% python3 -q
>>> import numpy as np
>>> import numpy.linalg as la
>>> np.set_printoptions(precision=2, suppress=True, linewidth=140, sign=" ")
>>> data = np.load("arr.npy")
>>> data
array([[ 4,  1,  5,  0],
       [ 0,  1,  2,  4],
       [ 0,  0,  5,  4],
       [ 0,  0,  0,  3]])
>>> rng = np.random.default_rng(16)
>>> labels = rng.permutation(4)
>>> labels
array([ 1,  0,  3,  2])
>>> Y = data[labels][:, labels]
>>> np.trace(Y)
np.int64(13)
>>> np.diag(Y)
array([ 1,  4,  3,  5])
>>> round(float(la.det(Y)), 2), round(la.det(data[labels]), 2)
(60.0, np.float64(60.0))
>>> Y
array([[ 1,  0,  4,  2],
       [ 1,  4,  0,  5],
       [ 0,  0,  3,  0],
       [ 0,  0,  4,  5]])
>>> x = np.array([-3, 3, 0, 2])
>>> rhs = data @ x
>>> coef, lr = np.zeros(4), 1 / la.norm(data, 2) ** 2
>>> for i in range(30):
...     coef -= lr * data.T @ (data @ coef - rhs)
...     if i % 5 == 0: print(i, round(la.norm(data @ coef - rhs), 2))
... 
0 10.76
5 2.67
10 2.29
15 2.21
20 2.14
25 2.08
>>> coef
array([-1.89,  0.34, -0.32,  2.49])
>>> ev, vecs = la.eig(data)
>>> np.sort(la.eigvals(data @ data))
array([  1.,   9.,  16.,  25.])
>>> m1 = np.array([[0, 0, 1], [0, 3, 0], [3, 0, 1]])
>>> np.flatnonzero(la.matrix_power((m1 != 0) + (m1.T != 0) + np.eye(3), 3)[0])
array([ 0,  2])
>>> m1 @ m1
array([[ 3,  0,  1],
       [ 0,  9,  0],
       [ 3,  0,  4]])
>>> (m1 != 0).astype(int)
array([[ 0,  0,  1],
       [ 0,  1,  0],
       [ 1,  0,  1]])
>>> (la.matrix_power((m1 != 0) + (m1.T != 0) + np.eye(3), 3) > 0).astype(int)
array([[ 1,  0,  1],
       [ 0,  1,  0],
       [ 1,  0,  1]])
>>> Y = m1 + rng.integers(-2, 3, (3, 2)) @ rng.integers(-2, 3, (2, 3))
>>> Y
array([[-1,  2, -1],
       [-2,  3,  4],
       [ 4, -4,  7]])
>>> Y - m1
array([[-1,  2, -2],
       [-2,  0,  4],
       [ 1, -4,  6]])
>>> la.matrix_rank(Y - m1, tol=1e-8)
np.int64(2)
>>> round(la.det(Y), 2)
np.float64(27.0)
>>> round(float(np.abs(la.eigvals(Y)).max()), 2)
5.2
>>> (Y + Y.T) / 2
array([[-1. ,  0. ,  1.5],
       [ 0. ,  3. ,  0. ],
       [ 1.5,  0. ,  7. ]])
>>> Y = np.array([[3, 2], [1, 0]])
>>> basis = np.kron(Y, m1)
>>> la.matrix_rank(basis)
np.int64(6)
>>> np.round(la.norm(basis, 2), 2), round(la.norm(Y, 2) * la.norm(m1, 2), 2)
(np.float64(11.77), np.float64(11.77))
>>> basis
array([[ 0,  0,  3,  0,  0,  2],
       [ 0,  9,  0,  0,  6,  0],
       [ 9,  0,  3,  6,  0,  2],
       [ 0,  0,  1,  0,  0,  0],
       [ 0,  3,  0,  0,  0,  0],
       [ 3,  0,  1,  0,  0,  0]])
>>> mat = np.loadtxt("m.csv", delimiter=",")
>>> mat
array([[ 0.01,  0.04,  0.08,  0.06],
       [ 0.04,  0.11,  0.25,  0.18],
       [ 0.08,  0.25,  0.58,  0.42],
       [ 0.06,  0.18,  0.42,  0.3 ]])
>>> round(la.norm(mat[1], 1), 2), round(float(la.norm(mat[1], np.inf)), 2)
(np.float64(0.57), 0.25)
>>> round(la.norm(mat, 1), 2), round(la.norm(mat, np.inf), 2)
(np.float64(1.33), np.float64(1.33))
>>> la.norm(mat, axis=0)
array([ 0.11,  0.33,  0.76,  0.55])
>>> round(float(la.norm(mat, 2)), 2)
1.0
>>> la.norm(mat, axis=1).argmax()
np.int64(2)
>>> round(la.norm(mat[1] - mat[2]), 2)
np.float64(0.44)
>>> labels = rng.permutation(4)
>>> labels
array([ 2,  1,  0,  3])
>>> Y = mat[labels][:, labels]
>>> np.diag(Y)
array([ 0.58,  0.11,  0.01,  0.3 ])
>>> np.round(np.sort(np.abs(la.eigvals(Y))), 2) + 0
array([ 0.,  0.,  0.,  1.])
>>> Y
array([[ 0.58,  0.25,  0.08,  0.42],
       [ 0.25,  0.11,  0.04,  0.18],
       [ 0.08,  0.04,  0.01,  0.06],
       [ 0.42,  0.18,  0.06,  0.3 ]])
>>> np.allclose(Y, mat)
False
>>> rk = la.matrix_rank(Y)
>>> rk
np.int64(1)
>>> ns = la.svd(Y)[2][rk:].T
>>> ns @ ns.T
array([[ 0.42, -0.25, -0.08, -0.42],
       [-0.25,  0.89, -0.04, -0.18],
       [-0.08, -0.04,  0.99, -0.06],
       [-0.42, -0.18, -0.06,  0.7 ]])
>>> np.allclose(Y @ ns, 0)
True
>>> [int(la.matrix_rank(Y[:, :j + 1])) for j in range(4)]
[1, 1, 1, 1]
>>> [int(la.matrix_rank(np.delete(Y, i, axis=0))) for i in range(4)]
[1, 1, 1, 1]
>>> la.matrix_rank(Y.T @ Y), la.matrix_rank(Y @ Y.T)
(np.int64(1), np.int64(1))
>>> np.round(Y @ ns, 2) + 0
array([[ 0.,  0.,  0.],
       [ 0.,  0.,  0.],
       [ 0.,  0.,  0.],
       [ 0.,  0.,  0.]])
>>> f = np.array([9, -4, 4, 8])
>>> r1 = np.array([-4, -2])
>>> arr = f[:, None] + r1[None, :]
>>> arr
array([[ 5,  7],
       [-8, -6],
       [ 0,  2],
       [ 4,  6]])
>>> Y = arr + rng.integers(-2, 3, (4, 1)) @ rng.integers(-2, 3, (1, 2))
>>> Y
array([[ 1,  5],
       [-4, -4],
       [-4,  0],
       [ 0,  4]])
>>> np.round(la.svd(Y - arr, compute_uv=False), 2) + 0
array([ 8.94,  0.  ])
>>> np.abs(Y - arr).sum(axis=1)
array([ 6,  6,  6,  6])
>>> la.matrix_rank(Y - arr, tol=1e-8)
np.int64(1)
>>> x = np.array([1, -2])
>>> rhs = arr @ x
>>> np.round(la.pinv(arr) @ arr, 2) + 0
array([[ 1.,  0.],
       [ 0.,  1.]])
>>> la.solve(arr.T @ arr, arr.T @ rhs)
array([ 1., -2.])
>>> rhs = rhs + 0.02 * rng.normal(size=4)
>>> rhs
array([-9.  ,  3.98, -4.  , -7.98])
>>> coef, *_ = la.lstsq(arr, rhs)
>>> [round(float(la.norm(la.solve(arr.T @ arr + lam * np.eye(2), arr.T @ rhs))), 2) for lam in (0, 1, 10, 100)]
[2.24, 2.01, 1.18, 0.57]
>>> coef
array([ 1., -2.])
>>> np.round(arr.T @ (rhs - arr @ coef), 2) + 0
array([ 0.,  0.])
>>> round(float(la.norm(rhs - arr @ coef)), 2)
0.02
